$ python -q
>>> import numpy as np
>>> np.set_printoptions(precision=1, suppress=True, linewidth=140, legacy="1.25")
>>> def rd(a):
...     return np.round(a, 1) + 0
... 
>>> mat = np.load("sample18.npy")
>>> mat
array([[ 3.3,  0. ,  1. ,  1. ,  1. ,  1. ,  3. , -1. , -2. , -2. ,  2. , -2. ,  0. ],
       [-1. , -2.7,  2. , -1. , -2. , -3. ,  1. , -2. ,  1. , -2. , -3. ,  3. ,  1. ],
       [ 0. , -3. ,  2.3,  3. ,  2. , -2. ,  0. , -3. ,  3. ,  0. ,  1. ,  3. ,  1. ],
       [ 0. , -3. ,  1. ,  3.3,  2. ,  3. , -1. ,  2. , -3. , -1. ,  1. , -3. , -1. ],
       [-3. ,  2. ,  0. , -2. ,  3.3, -3. ,  2. ,  0. ,  1. ,  3. ,  0. , -3. , -1. ],
       [ 0. ,  1. ,  1. ,  3. , -2. , -1.7, -3. ,  3. , -2. , -1. , -2. ,  1. ,  1. ],
       [-2. , -2. ,  0. , -1. , -2. , -2. , -0.7, -3. , -1. , -3. ,  0. ,  3. ,  2. ],
       [-2. ,  0. ,  2. ,  1. ,  0. ,  1. ,  2. ,  2.3, -3. ,  2. ,  3. ,  0. ,  1. ],
       [ 3. , -1. ,  3. ,  1. ,  3. , -1. , -1. , -2. ,  1.3, -2. ,  1. ,  2. , -2. ],
       [-3. ,  2. ,  0. ,  2. ,  2. ,  3. , -3. ,  0. , -3. ,  0.3, -2. ,  3. ,  2. ],
       [ 2. , -1. ,  0. , -2. ,  1. ,  1. , -1. ,  1. ,  1. ,  2. ,  3.3,  0. ,  1. ],
       [ 1. , -2. ,  3. ,  1. ,  0. , -1. ,  2. ,  3. ,  2. , -3. ,  3. ,  3.3,  2. ],
       [ 3. ,  0. ,  1. ,  1. ,  1. ,  1. ,  3. , -1. , -2. , -2. ,  2. , -2. ,  0.3]])
>>> x0 = np.array([-5, 0, 4, 4, -1, -1, 0, -3, 4, 2, 2, -5, 1])
>>> rhs = mat @ x0
>>> b, lr = np.zeros(13), 1 / np.linalg.norm(mat, 2) ** 2
>>> for i in range(60):
...     b -= lr * mat.T @ (mat @ b - rhs)
...     if i % 10 == 0: print(i, round(np.linalg.norm(mat @ b - rhs), 1))
... 
0 34.1
10 8.2
20 4.3
30 2.6
40 1.7
50 1.2
>>> rd(np.linalg.cond(mat))
152.5
>>> round(np.log10(np.linalg.cond(mat)))
2
>>> np.linalg.cond(mat) > 100
True
>>> np.argsort(-np.linalg.norm(mat, axis=0).round(6), kind="stable")[:3]
array([11,  0,  8])
>>> rd(np.linalg.norm(mat, 2) / np.linalg.norm(mat))
0.5
>>> rd(np.abs(np.linalg.svd(mat)[2][-1]))
array([0.2, 0.3, 0.6, 0.1, 0.3, 0.3, 0.2, 0.2, 0.3, 0.1, 0.1, 0.4, 0.2])
>>> np.allclose(mat, mat.T)
False
>>> rd(np.sort(np.abs(np.linalg.eigvals(mat))))
array([0.3, 3.3, 3.9, 3.9, 4.3, 4.7, 4.7, 4.7, 4.7, 6.6, 7.1, 7.1, 8.6])
